$ ipython --no-banner

In [1]: import numpy as np

In [2]: np.set_printoptions(precision=2, suppress=True, linewidth=160)

In [3]: m1 = np.loadtxt("arr.csv", delimiter=",")

In [4]: print(m1)
[[-8.09 -8.84  8.99]
 [-7.94 -8.95  8.95]
 [-7.99 -8.93  9.03]
 [-7.99 -8.96  9.  ]
 [-7.99 -9.03  9.01]
 [-7.95 -9.13  8.97]
 [-7.97 -9.07  9.07]
 [-7.97 -9.01  9.01]
 [ 8.12 -8.03  0.94]
 [ 8.   -7.98  0.94]
 [ 8.01 -8.07  1.02]
 [ 7.98 -8.01  1.07]
 [ 8.   -7.99  0.9 ]
 [ 7.98 -7.95  1.06]
 [ 8.   -8.08  0.95]
 [ 7.94 -7.97  0.99]]

In [5]: cov = np.cov(m1, rowvar=False)

In [6]: print(np.round(np.linalg.eigvalsh(cov)[::-1], 2) + 0)
[85.59  0.01  0.  ]

In [7]: print(np.polyfit(m1[:, 0], m1[:, 1], 1))
[ 0.06 -8.5 ]

In [8]: print(cov.shape)
(3, 3)

In [9]: print(np.argwhere(np.triu(np.abs(np.corrcoef(m1.T)) > 0.8, 1)))
[[0 1]
 [0 2]
 [1 2]]

In [10]: print(np.median(m1, axis=0))
[ 0.   -8.46  5.01]

In [11]: print(round(float(np.corrcoef(m1[:, 0], m1[:, 1])[0, 1]), 2))
0.99

In [12]: print(m1.sum(axis=0))
[   0.14 -136.     79.9 ]

In [13]: print(round(np.linalg.norm(m1), 2))
53.28

In [14]: print(m1.mean(axis=0))
[ 0.01 -8.5   4.99]

In [15]: cov = m1.T @ m1

In [16]: print(np.diag(cov))
[1022.76 1159.91  656.32]

In [17]: print((m1 @ m1.T).shape)
(16, 16)

In [18]: print(np.linalg.svd(m1, compute_uv=False) ** 2)
[1828.51 1010.45    0.03]

In [19]: print(np.linalg.eigvalsh(cov)[::-1])
[1828.51 1010.45    0.03]

In [20]: print(np.linalg.matrix_rank(cov))
3

In [21]: print(cov)
[[1022.76   61.46 -512.27]
 [  61.46 1159.91 -710.59]
 [-512.27 -710.59  656.32]]

In [22]: print(np.round(np.trace(cov), 2), np.round((m1 ** 2).sum(), 2))
2838.99 2838.99

In [23]: print(np.allclose(cov, cov.T))
True
